In [1]: import numpy as np

In [2]: import numpy.linalg as la

In [3]: np.set_printoptions(suppress=True, linewidth=160)

In [4]: def rd(a):
   ...:     return np.round(a, 2) + 0
   ...: 

In [5]: m1 = np.loadtxt("a.csv", delimiter=",")

In [6]: m1
Out[6]: 
array([[ 0.36, -2.73,  0.79, -0.88],
       [ 1.64, -1.36, -0.98,  1.87],
       [-0.37, -2.69, -0.44,  1.2 ],
       [ 1.28, -0.72, -0.05, -2.61],
       [ 1.87,  0.38, -1.78, -1.48],
       [ 2.3 ,  0.13,  0.79, -1.75],
       [ 0.32,  2.62,  1.11, -0.9 ],
       [-1.8 ,  1.99,  1.06, -0.82],
       [ 0.33,  0.07, -2.47,  1.67],
       [-2.71, -0.35,  1.22, -0.19],
       [-0.11,  1.21,  0.63, -2.67],
       [ 2.89,  0.68, -0.06,  0.44],
       [ 2.05,  1.41,  1.38, -0.94],
       [ 1.29, -0.25, -0.65,  2.62],
       [ 0.33, -0.81, -1.24, -2.59],
       [-1.79,  0.49,  1.12,  2.08],
       [-0.34, -0.99,  1.64,  2.28],
       [-0.1 ,  2.36,  1.77,  0.54],
       [ 0.1 , -0.58, -1.26, -2.66],
       [ 0.81, -0.74, -2.57,  1.09],
       [ 0.31, -1.91, -1.12, -2.  ],
       [ 2.16, -1.01,  1.81,  0.22],
       [ 0.88,  2.5 , -1.04, -0.94],
       [-1.74,  2.15, -0.08,  1.15],
       [-0.02,  1.27,  1.14, -2.46],
       [ 1.54,  2.41,  0.89, -0.09]])

In [7]: hat = m1 @ la.solve(m1.T @ m1, m1.T)

In [8]: rd(np.trace(hat))
Out[8]: np.float64(4.0)

In [9]: rd(hat @ m1[:, 2])
Out[9]: 
array([ 0.79, -0.98, -0.44, -0.05, -1.78,  0.79,  1.11,  1.06, -2.47,  1.22,  0.63, -0.06,  1.38, -0.65, -1.24,  1.12,  1.64,  1.77, -1.26, -2.57, -1.12,
        1.81, -1.04, -0.08,  1.14,  0.89])

In [10]: la.matrix_rank(np.eye(26) - hat)
Out[10]: np.int64(22)

In [11]: np.allclose(hat @ hat, hat)
Out[11]: True

In [12]: print(rd(la.eigvalsh(hat)))
[0. 0. 0. 0. 0. 0. 0. 0. 0. 0. 0. 0. 0. 0. 0. 0. 0. 0. 0. 0. 0. 0. 1. 1. 1. 1.]

In [13]: Ac = m1 - m1.mean(axis=0)

In [14]: evecs = la.svd(Ac)[2][:2]

In [15]: M2 = Ac - Ac @ evecs.T @ evecs

In [16]: print(rd(M2.std(axis=0)))
[1.15 0.73 0.98 0.41]

In [17]: print(rd(np.cov(Ac @ evecs.T, rowvar=False)))
[[3.07 0.  ]
 [0.   2.82]]

In [18]: print(rd((Ac @ evecs.T).std(axis=0)))
[1.72 1.65]

In [19]: la.norm(M2, axis=1).round(6).argmax()
Out[19]: np.int64(9)

In [20]: rng = np.random.default_rng(961566)

In [21]: labels = rng.permutation(4)

In [22]: M2 = m1[:, labels] * rng.choice([-1, 1], 4)

In [23]: M2
Out[23]: 
array([[-0.36, -2.73, -0.88,  0.79],
       [-1.64, -1.36,  1.87, -0.98],
       [ 0.37, -2.69,  1.2 , -0.44],
       [-1.28, -0.72, -2.61, -0.05],
       [-1.87,  0.38, -1.48, -1.78],
       [-2.3 ,  0.13, -1.75,  0.79],
       [-0.32,  2.62, -0.9 ,  1.11],
       [ 1.8 ,  1.99, -0.82,  1.06],
       [-0.33,  0.07,  1.67, -2.47],
       [ 2.71, -0.35, -0.19,  1.22],
       [ 0.11,  1.21, -2.67,  0.63],
       [-2.89,  0.68,  0.44, -0.06],
       [-2.05,  1.41, -0.94,  1.38],
       [-1.29, -0.25,  2.62, -0.65],
       [-0.33, -0.81, -2.59, -1.24],
       [ 1.79,  0.49,  2.08,  1.12],
       [ 0.34, -0.99,  2.28,  1.64],
       [ 0.1 ,  2.36,  0.54,  1.77],
       [-0.1 , -0.58, -2.66, -1.26],
       [-0.81, -0.74,  1.09, -2.57],
       [-0.31, -1.91, -2.  , -1.12],
       [-2.16, -1.01,  0.22,  1.81],
       [-0.88,  2.5 , -0.94, -1.04],
       [ 1.74,  2.15,  1.15, -0.08],
       [ 0.02,  1.27, -2.46,  1.14],
       [-1.54,  2.41, -0.09,  0.89]])

In [24]: left, _, Vh = la.svd(m1.T @ M2)

In [25]: print(labels)
[0 1 3 2]

In [26]: print(rd(la.lstsq(m1, M2)[0]))
[[-1.  0.  0.  0.]
 [ 0.  1.  0.  0.]
 [ 0.  0.  0.  1.]
 [ 0.  0.  1.  0.]]
